% python3 -q
>>> import numpy as np
>>> import numpy.linalg as la
>>> np.set_printoptions(suppress=True, linewidth=120)
>>> W0 = np.loadtxt("data.csv", delimiter=",")
>>> W0
array([[-3.,  0.,  0.,  0.,  0.,  0.],
       [-2., -2.,  0.,  0.,  0.,  0.],
       [-1.,  0.,  2.,  0.,  0.,  0.],
       [ 1., -2., -1., -2.,  0.,  0.],
       [ 3.,  0., -2.,  3., -2.,  0.],
       [ 3.,  3., -3., -3.,  3.,  2.]])
>>> np.prod(np.diag(W0)), np.round(la.det(W0), 1)
(np.float64(96.0), np.float64(96.0))
>>> np.round(np.sort(la.eigvals(W0)), 1)
array([-3., -2., -2., -2.,  2.,  2.])
>>> x0 = np.array([0, 0, 5, 1, 4, 4])
>>> y = W0 @ x0
>>> coef, lr = np.zeros(6), 1 / la.norm(W0, 2) ** 2
>>> for i in range(60):
...     coef -= lr * W0.T @ (W0 @ coef - y)
...     if i % 10 == 0: print(i, round(la.norm(W0 @ coef - y), 1))
... 
0 12.4
10 4.6
20 3.7
30 3.3
40 3.0
50 2.7
>>> coef.round(1)
array([-0.3,  1.2,  4.3, -0.3,  2.6,  1.4])
>>> x0 = np.array([-2, 1, 1, -3, -1, 3])
>>> a = np.maximum(W0 @ x0, 0)
>>> np.maximum(W0 @ (3 * x0), 0)
array([18.,  6., 12.,  3.,  0., 18.])
>>> a
array([6., 2., 4., 1., 0., 6.])
>>> K = np.array([[-1.0, 0.0, -2.0, -2.0, 3.0, -1.0, -1.0],
...     [0.0, -2.0, 0.0, 0.0, 0.0, 0.0, 0.0],
...     [-2.0, 0.0, 2.0, 4.0, -6.0, 2.0, 2.0],
...     [-2.0, 0.0, 4.0, 2.0, -6.0, 2.0, 2.0],
...     [3.0, 0.0, -6.0, -6.0, 7.0, -3.0, -3.0],
...     [-1.0, 0.0, 2.0, 2.0, -3.0, -1.0, 1.0],
...     [-1.0, 0.0, 2.0, 2.0, -3.0, 1.0, -1.0]])
>>> K @ K
array([[ 20.,   0., -32., -32.,  48., -16., -16.],
       [  0.,   4.,   0.,   0.,   0.,   0.,   0.],
       [-32.,   0.,  68.,  64., -96.,  32.,  32.],
       [-32.,   0.,  64.,  68., -96.,  32.,  32.],
       [ 48.,   0., -96., -96., 148., -48., -48.],
       [-16.,   0.,  32.,  32., -48.,  20.,  16.],
       [-16.,   0.,  32.,  32., -48.,  16.,  20.]])
>>> np.round(np.sort(la.eigvals(K).real), 1)
array([-2., -2., -2., -2., -2., -2., 18.])
>>> (la.matrix_power((K != 0) + (K.T != 0) + np.eye(7), 7) > 0).astype(int)
array([[1, 0, 1, 1, 1, 1, 1],
       [0, 1, 0, 0, 0, 0, 0],
       [1, 0, 1, 1, 1, 1, 1],
       [1, 0, 1, 1, 1, 1, 1],
       [1, 0, 1, 1, 1, 1, 1],
       [1, 0, 1, 1, 1, 1, 1],
       [1, 0, 1, 1, 1, 1, 1]])
>>> x0 = np.array([2, 0, 0, 2, 2, 0])
>>> W0 @ x0
array([-6., -4., -2., -2.,  8.,  6.])
>>> (W0 @ x0).argmax()
np.int64(4)
>>> np.einsum("ij,j->i", W0, x0)
array([-6., -4., -2., -2.,  8.,  6.])
>>> W0 @ np.ones(6)
array([-3., -4.,  1., -4.,  2.,  5.])
>>> la.norm(W0 @ x0) <= la.norm(W0, 2) * la.norm(x0) + 1e-9
np.True_
>>> (W0 * x0).sum(axis=1)
array([-6., -4., -2., -2.,  8.,  6.])
>>> np.round(la.norm(K), 1)
np.float64(18.7)
>>> np.round(la.svd(K, compute_uv=False), 1)
array([18.,  2.,  2.,  2.,  2.,  2.,  2.])
>>> K - K[0]
array([[ 0.,  0.,  0.,  0.,  0.,  0.,  0.],
       [ 1., -2.,  2.,  2., -3.,  1.,  1.],
       [-1.,  0.,  4.,  6., -9.,  3.,  3.],
       [-1.,  0.,  6.,  4., -9.,  3.,  3.],
       [ 4.,  0., -4., -4.,  4., -2., -2.],
       [ 0.,  0.,  4.,  4., -6.,  0.,  2.],
       [ 0.,  0.,  4.,  4., -6.,  2.,  0.]])
>>> np.round(K.mean(axis=0), 1)
array([-0.6, -0.3,  0.3,  0.3, -1.1,  0. ,  0. ])
>>> K.sum(axis=1)
array([-4., -2.,  2.,  2., -8.,  0.,  0.])
>>> np.abs(K).max()
np.float64(7.0)
>>> la.matrix_rank(K)
np.int64(7)
>>> np.diff(K, axis=0)
array([[  1.,  -2.,   2.,   2.,  -3.,   1.,   1.],
       [ -2.,   2.,   2.,   4.,  -6.,   2.,   2.],
       [  0.,   0.,   2.,  -2.,   0.,   0.,   0.],
       [  5.,   0., -10.,  -8.,  13.,  -5.,  -5.],
       [ -4.,   0.,   8.,   8., -10.,   2.,   4.],
       [  0.,   0.,   0.,   0.,   0.,   2.,  -2.]])
>>> K.sum(axis=0)
array([-4., -2.,  2.,  2., -8.,  0.,  0.])
>>> w, vecs = la.eigh(K)
>>> x0 = np.array([0, 3, 2, 2, 1, 2, 2])
>>> np.round(vecs * np.maximum(w, 0) @ vecs.T, 1) + 0
array([[ 0.9,  0. , -1.8, -1.8,  2.7, -0.9, -0.9],
       [ 0. ,  0. ,  0. ,  0. ,  0. ,  0. ,  0. ],
       [-1.8,  0. ,  3.6,  3.6, -5.4,  1.8,  1.8],
       [-1.8,  0. ,  3.6,  3.6, -5.4,  1.8,  1.8],
       [ 2.7,  0. , -5.4, -5.4,  8.1, -2.7, -2.7],
       [-0.9,  0. ,  1.8,  1.8, -2.7,  0.9,  0.9],
       [-0.9,  0. ,  1.8,  1.8, -2.7,  0.9,  0.9]])
>>> np.round(vecs * np.abs(w) @ vecs.T, 1) + 0
array([[ 2.8,  0. , -1.6, -1.6,  2.4, -0.8, -0.8],
       [ 0. ,  2. ,  0. ,  0. ,  0. ,  0. ,  0. ],
       [-1.6,  0. ,  5.2,  3.2, -4.8,  1.6,  1.6],
       [-1.6,  0. ,  3.2,  5.2, -4.8,  1.6,  1.6],
       [ 2.4,  0. , -4.8, -4.8,  9.2, -2.4, -2.4],
       [-0.8,  0. ,  1.6,  1.6, -2.4,  2.8,  0.8],
       [-0.8,  0. ,  1.6,  1.6, -2.4,  0.8,  2.8]])
>>> np.round(la.eigvalsh(K[1:, 1:]), 1)
array([-2., -2., -2., -2., -2., 17.])
>>> (np.sign(vecs[:, -1].round(6)) == np.sign(vecs[0, -1].round(6))).astype(int)
array([1, 0, 0, 0, 1, 0, 0])
